$ python3 -q
>>> import numpy as np
>>> np.set_printoptions(suppress=True, linewidth=100)
>>> tidy = lambda a: np.round(a, 1) + 0
>>> M2 = np.array([[-2, 0], [1, 1]])
>>> M2[-1] = M2[0]
>>> X = M2 + 0.1 * np.eye(2)
>>> print(X)
[[-1.9  0. ]
 [-2.   0.1]]
>>> O, V = np.linalg.qr(X[:, :1])[0], np.linalg.qr(X[:, 1:])[0]
>>> sv = np.linalg.svd(O.T @ V, compute_uv=False)
>>> print((sv > 0.9).sum())
0
>>> print(tidy(sv))
[0.7]
>>> print(tidy(np.linalg.norm(O @ O.T - V @ V.T, 2)))
0.7
>>> x0 = np.array([0, -8])
>>> rhs = X @ x0
>>> print(rhs)
[ 0.  -0.8]
>>> print(tidy(np.linalg.solve(X, rhs)))
[ 0. -8.]
>>> print(tidy(np.linalg.solve(X, rhs + X[:, 1])))
[ 0. -7.]
>>> print(tidy(np.linalg.solve(X, 4 * rhs)))
[  0. -32.]
>>> U, sv, vt = np.linalg.svd(X)
>>> print(np.argmax(sv[:-1] / (sv[1:] + 1e-6)) + 1)
1
>>> print(tidy(sv))
[2.8 0.1]
>>> M2 = U[:, :1] @ np.diag(sv[:1]) @ vt[:1]
>>> print(np.linalg.matrix_rank(M2))
1
>>> print(tidy(np.abs(X - M2).max()))
0.0
>>> print(tidy(np.linalg.norm(X - M2) / np.linalg.norm(X)))
0.0
>>> w, V = np.linalg.eig(X)
>>> print(tidy(np.sort(np.linalg.eigvals(X @ X))))
[0.  3.6]
>>> print(tidy(np.sort(np.linalg.eigvals(X.T))))
[-1.9  0.1]
>>> print(tidy(np.prod(w)))
-0.2
>>> print(X @ V[:, 0] - w[0] * V[:, 0])
[0. 0.]
>>> print(w)
[ 0.1 -1.9]
>>> K = np.loadtxt("sample12.csv", delimiter=",")
>>> print(tidy(K))
[[-0.6  0.6  0.5]
 [-0.8 -0.6 -0.2]
 [ 0.2 -0.6  0.8]]
>>> cov = K.T @ K
>>> print(tidy(cov))
[[1. 0. 0.]
 [0. 1. 0.]
 [0. 0. 1.]]
>>> print(np.linalg.matrix_rank(cov))
3
>>> u = np.array([0, 2, -1, -1])
>>> mat = np.array([np.roll(u, i) for i in range(4)])
>>> print(mat)
[[ 0  2 -1 -1]
 [-1  0  2 -1]
 [-1 -1  0  2]
 [ 2 -1 -1  0]]
>>> print(tidy(np.linalg.det(mat[::-1])))
0.0
>>> x0 = np.array([3, 0, 9, 9])
>>> h1 = np.maximum(mat @ x0, 0)
>>> print(np.flatnonzero(h1 > 1e-9))
[1 2]
>>> print(h1)
[ 0  6 15  0]
>>> print(mat * (h1 > 1e-9)[:, None])
[[ 0  0  0  0]
 [-1  0  2 -1]
 [-1 -1  0  2]
 [ 0  0  0  0]]
>>> print(tidy(np.tanh(mat @ x0)))
[-1.  1.  1. -1.]
>>> r = np.linalg.matrix_rank(mat)
>>> print(r)
3
>>> null = np.linalg.svd(mat)[2][r:].T
>>> print(null.shape)
(4, 1)
>>> print(tidy(mat @ null))
[[0.]
 [0.]
 [0.]
 [0.]]
>>> print(np.allclose(mat @ null, 0))
True
>>> rng = np.random.default_rng(846)
>>> lab = rng.permutation(4)
>>> print(lab)
[3 2 0 1]
>>> M2 = mat[lab][:, lab]
>>> print(np.diag(M2))
[0 0 0 0]
>>> print(tidy(np.sort(np.abs(np.linalg.eigvals(M2)))))
[0.  2.  3.2 3.2]
>>> U, sv, vt = np.linalg.svd(mat)
>>> print(tidy(sv))
[3.2 3.2 2.  0. ]
>>> M2 = U[:, :3] @ np.diag(sv[:3]) @ vt[:3]
>>> print(tidy(M2))
[[ 0.  2. -1. -1.]
 [-1.  0.  2. -1.]
 [-1. -1.  0.  2.]
 [ 2. -1. -1.  0.]]
>>> print(tidy(np.linalg.norm(mat - M2, 2)), tidy(sv[3]))
0.0 0.0
>>> A = np.loadtxt("data.csv", delimiter=",")
>>> print(A)
[[ 0.  5. -5.  4.]
 [-2.  4.  1. -1.]
 [ 0.  0. -2. -8.]
 [ 0.  0.  4.  8.]]
>>> hat = np.triu(np.array([[-7, -2, -8, -4], [9, -7, 2, 8], [-4, 0, -2, 8], [-7, 7, -4, -9]]), 1) + np.eye(4)
>>> M2 = hat @ A @ np.linalg.inv(hat)
>>> print(tidy(np.poly(M2)))
[   1.  -10.   50. -124.  160.]
>>> print(np.linalg.matrix_rank(M2))
4
>>> print(tidy(np.linalg.det(M2)))
160.0
>>> u = np.array([2, -1])
>>> print(np.array([np.convolve(row, u, "same") for row in X]))
[[-3.8  1.9]
 [-4.   2.2]]
>>> print(A.reshape(-1, 2))
[[ 0.  5.]
 [-5.  4.]
 [-2.  4.]
 [ 1. -1.]
 [ 0.  0.]
 [-2. -8.]
 [ 0.  0.]
 [ 4.  8.]]
>>> print(A.ravel(order="F"))
[ 0. -2.  0.  0.  5.  4.  0.  0. -5.  1. -2.  4.  4. -1. -8.  8.]
>>> blk = A.reshape(4, 2, -1)
>>> print(blk.sum(axis=1))
[[-5.  9.]
 [-1.  3.]
 [-2. -8.]
 [ 4.  8.]]
>>> print(np.einsum("ihd,ihd->ih", blk, blk))
[[25. 41.]
 [20.  2.]
 [ 0. 68.]
 [ 0. 80.]]
>>> print(np.einsum("ihd,jhd->hij", blk, blk).shape)
(2, 4, 4)
>>> print(blk[:, 0])
[[ 0.  5.]
 [-2.  4.]
 [ 0.  0.]
 [ 0.  0.]]
>>> print(blk.transpose(1, 0, 2))
[[[ 0.  5.]
  [-2.  4.]
  [ 0.  0.]
  [ 0.  0.]]

 [[-5.  4.]
  [ 1. -1.]
  [-2. -8.]
  [ 4.  8.]]]
>>> print(np.swapaxes(blk, 1, 2)[2])
[[ 0. -2.]
 [ 0. -8.]]
>>> print(blk.shape)
(4, 2, 2)
>>> U, sv, vt = np.linalg.svd(A)
>>> print(np.argmax(sv[:-1] / (sv[1:] + 1e-6)) + 1)
3
>>> M2 = U[:, :3] @ np.diag(sv[:3]) @ vt[:3]
>>> print(tidy(np.abs(A - M2).max()))
0.2
>>> print(tidy(np.linalg.norm(A - M2) / np.linalg.norm(A)))
0.0
>>> print(np.linalg.matrix_rank(M2))
3
>>> print(tidy(np.linalg.norm(A - M2, 2)), tidy(sv[3]))
0.4 0.4
>>> E = np.loadtxt("mat.csv", delimiter=",")
>>> print(E)
[[ 1.  0.  0.  0.]
 [ 3.  1.  0.  0.]
 [-3.  0.  1.  0.]
 [-1. -3. -2.  1.]]
>>> U, sv, vt = np.linalg.svd(E)
>>> print(np.argmax(sv[:-1] / (sv[1:] + 1e-6)) + 1)
2
>>> print(tidy(sv))
[4.8 3.6 0.3 0.2]
>>> M2 = U[:, :2] @ np.diag(sv[:2]) @ vt[:2]
>>> print(tidy(M2))
[[ 1.   0.1 -0.2  0. ]
 [ 3.   1.  -0.1 -0.2]
 [-3.   0.   0.9 -0.2]
 [-1.  -3.  -2.   0.9]]
>>> print(np.linalg.matrix_rank(M2))
2
>>> print(np.linalg.matrix_rank(E, rtol=0.05))
3
>>> print(tidy(np.linalg.norm(E - M2, 2)), tidy(sv[2]))
0.3 0.3
>>> u = np.array([-1, 1])
>>> print(np.array([np.convolve(row, u, "same") for row in E]))
[[-1.  1.  0.  0.]
 [-3.  2.  1.  0.]
 [ 3. -3. -1.  1.]
 [ 1.  2. -1. -3.]]
>>> print(np.cross(E[2, :3], E[1, :3]))
[-1.  3. -3.]
>>> O, _ = np.linalg.qr(np.array([[-0.8, -0.6, -0.5], [0.8, 0.0, 0.9], [-0.6, 0.8, 1.0]]))
>>> w = np.array([4, 1, 2])
>>> arr = O @ np.diag(w) @ O.T
>>> print(tidy(arr))
[[ 2.4 -0.8  1.1]
 [-0.8  2.8 -0.6]
 [ 1.1 -0.6  1.8]]
>>> x0 = np.ones(3)
>>> for _ in range(7):
...     x0 = arr @ x0
...     x0 /= np.linalg.norm(x0)
...     print(round(x0 @ arr @ x0, 1))
... 
2.5
3.1
3.7
3.9
4.0
4.0
4.0
>>> print(tidy(x0))
[ 0.6 -0.6  0.5]
>>> w, V = np.linalg.eigh(arr)
>>> x0 = np.array([1, 2, 1])
>>> print(tidy(x0 @ arr @ x0))
12.0
>>> print(tidy(np.linalg.eigvalsh(arr[1:, 1:])))
[1.5 3.1]
>>> print((np.sign(V[:, -1].round(6)) == np.sign(V[0, -1].round(6))).astype(int))
[1 0 1]
>>> print(tidy(x0 @ arr @ x0 / (x0 @ x0)), tidy(w[0]), w[-1])
2.0 1.0 4.0
>>> M2 = arr + rng.integers(-2, 3, (3, 1)) @ rng.integers(-2, 3, (1, 3))
>>> print(tidy(M2))
[[ 2.4 -0.8  1.1]
 [-2.8  3.8  0.4]
 [ 1.1 -0.6  1.8]]
>>> print(np.abs(M2 - arr).sum(axis=1))
[0. 4. 0.]
>>> print(M2 - arr)
[[ 0.  0.  0.]
 [-2.  1.  1.]
 [ 0.  0.  0.]]
>>> data = np.loadtxt("arr.csv", delimiter=",")
>>> print(data)
[[  7.  -9.   4.]
 [ 16. -16.  12.]
 [ 16. -16.  16.]
 [  8.  -7.  24.]
 [  3.  -8.  23.]
 [ -1.  -4.  14.]
 [  4.  -2.  15.]
 [ -4.  -8.   8.]
 [-13.  -7.   8.]
 [ -4.  -4.   8.]
 [  5. -13.  17.]
 [  1. -15.  19.]
 [ -2. -15.  18.]
 [-11.  -6.  26.]
 [-12.  -2.  26.]
 [ -8.   5.  18.]
 [-12.  13.  24.]
 [ -7.  16.  25.]
 [-12.  20.  23.]
 [-20.  12.  28.]
 [-17.  12.  35.]
 [-14.  10.  35.]
 [ -9.   1.  37.]]
>>> def softmax(z):
...     e = np.exp(z - z.max(axis=-1, keepdims=True))
...     return e / e.sum(axis=-1, keepdims=True)
... 
>>> print(tidy(softmax(data[3] + 3)))
[0. 0. 1.]
>>> print(tidy(softmax(10 * data[3])))
[0. 0. 1.]
>>> att = data @ data.T / np.sqrt(3)
>>> print(softmax(att).round(6).argmax(axis=1))
[ 2  2  2 22 22 22 22 22 20 22 22 22 22 22 20 20 20 20 20 20 20 20 20]
>>> blk = np.stack([K, 3 * K, K[::-1]])
>>> print(tidy(np.linalg.det(blk)))
[ 1. 27. -1.]
>>> print((blk @ K.T).shape)
(3, 3, 3)
>>> print(np.linalg.matrix_rank(blk.reshape(3, -1)))
2
>>> print(blk.shape)
(3, 3, 3)
>>> J = np.load("case6.npy")
>>> print(J)
[[-2. -5.  5.  0.]
 [-1.  3. -1.  0.]
 [-2.  2. -4.  0.]
 [ 0.  0.  0. -2.]]
>>> O = K.astype(float).copy()
>>> for j in range(3):
...     O[:, j] -= O[:, :j] @ (O[:, :j].T @ O[:, j])
...     O[:, j] /= np.linalg.norm(O[:, j])
... 
>>> print(tidy(O.T @ O))
[[1. 0. 0.]
 [0. 1. 0.]
 [0. 0. 1.]]
>>> print(tidy(O))
[[-0.6  0.6  0.5]
 [-0.8 -0.6 -0.2]
 [ 0.2 -0.6  0.8]]
>>> lab = rng.permutation(3)
>>> print(lab)
[2 0 1]
>>> M2 = O[lab][:, lab]
>>> print(tidy(np.linalg.det(M2)), tidy(np.linalg.det(O[lab])))
1.0 1.0
>>> print(tidy(np.linalg.svd(J, compute_uv=False)))
[8.7 3.  2.  1.9]
>>> print(J - J[0])
[[ 0.  0.  0.  0.]
 [ 1.  8. -6.  0.]
 [ 0.  7. -9.  0.]
 [ 2.  5. -5. -2.]]
>>> print(np.abs(J).max())
5.0
>>> print(tidy(np.linalg.norm(J)))
9.6
>>> print(np.linalg.matrix_rank(J))
4
>>> print(tidy(J.mean(axis=0)))
[-1.2  0.   0.  -0.5]
>>> print(np.unravel_index(np.abs(J).argmax(), J.shape))
(np.int64(0), np.int64(1))
